% ipython --no-banner

In [1]: import numpy as np

In [2]: np.set_printoptions(precision=2, suppress=True, linewidth=120, sign=" ")

In [3]: W0 = np.array([[1.0, 0.0], [0.0, 3.0]])

In [4]: W0
Out[4]: 
array([[ 1.,  0.],
       [ 0.,  3.]])

In [5]: # 2 groups of indices that never mix

In [6]: out = np.linalg.inv(W0)

In [7]: round(float(np.linalg.slogdet(W0)[0]), 2)
Out[7]: 1.0

In [8]: W0 @ out
Out[8]: 
array([[ 1.,  0.],
       [ 0.,  1.]])

In [9]: mat = np.loadtxt("data.csv", delimiter=",")

In [10]: mat
Out[10]: 
array([[ 2.36,  0.79,  4.07,  1.88, -1.12],
       [-1.47,  4.84,  2.99,  1.61,  3.74],
       [ 0.17, -4.15,  0.95, -1.71, -2.12],
       [ 2.64,  1.14,  3.89,  1.46, -1.16],
       [ 0.46, -4.16, -2.14, -2.31, -2.26],
       [-1.77, -1.92, -1.21, -1.43,  0.3 ],
       [-3.42,  5.34,  0.67,  1.17,  5.28],
       [ 3.71,  4.03,  2.56,  3.84,  0.11],
       [ 2.4 , -6.3 ,  0.15, -1.77, -4.6 ],
       [-5.82,  2.36, -2.35, -1.89,  4.58],
       [ 0.68, -2.04,  4.07,  0.04, -1.2 ],
       [ 0.57, -4.15, -1.96, -2.56, -1.96],
       [-7.06, -0.79, -1.86, -3.72,  4.31],
       [-4.25, -1.66,  1.57, -1.39,  1.63],
       [ 1.97, -2.03, -1.03, -0.49, -2.52],
       [ 1.56,  5.6 , -1.33,  2.16,  2.2 ],
       [ 7.49,  3.12,  2.49,  4.67, -3.48]])

In [11]: rng = np.random.default_rng(32)

In [12]: labels = rng.permutation(2)

In [13]: labels
Out[13]: array([ 1,  0])

In [14]: out = W0[labels][:, labels]

In [15]: out
Out[15]: 
array([[ 3.,  0.],
       [ 0.,  1.]])

In [16]: np.diag(out)
Out[16]: array([ 3.,  1.])

In [17]: [int(np.linalg.matrix_rank(np.linalg.matrix_power(out, p))) for p in range(1, 3)]
Out[17]: [2, 2]

In [18]: out @ out
Out[18]: 
array([[ 9.,  0.],
       [ 0.,  1.]])

In [19]: np.linalg.matrix_power(out - np.diag(np.diag(out)), 2)
Out[19]: 
array([[ 0.,  0.],
       [ 0.,  0.]])

In [20]: U, sv, VT = np.linalg.svd(mat, full_matrices=False)

In [21]: sv / sv[0]
Out[21]: array([ 1.  ,  0.96,  0.42,  0.07,  0.04])

In [22]: (sv > 1e-8).sum()
Out[22]: np.int64(5)

In [23]: np.round(U.T @ U, 2) + 0
Out[23]: 
array([[ 1.,  0.,  0.,  0.,  0.],
       [ 0.,  1.,  0.,  0.,  0.],
       [ 0.,  0.,  1.,  0.,  0.],
       [ 0.,  0.,  0.,  1.,  0.],
       [ 0.,  0.,  0.,  0.,  1.]])

In [24]: U.shape, sv.shape, VT.shape
Out[24]: ((17, 5), (5,), (5, 5))
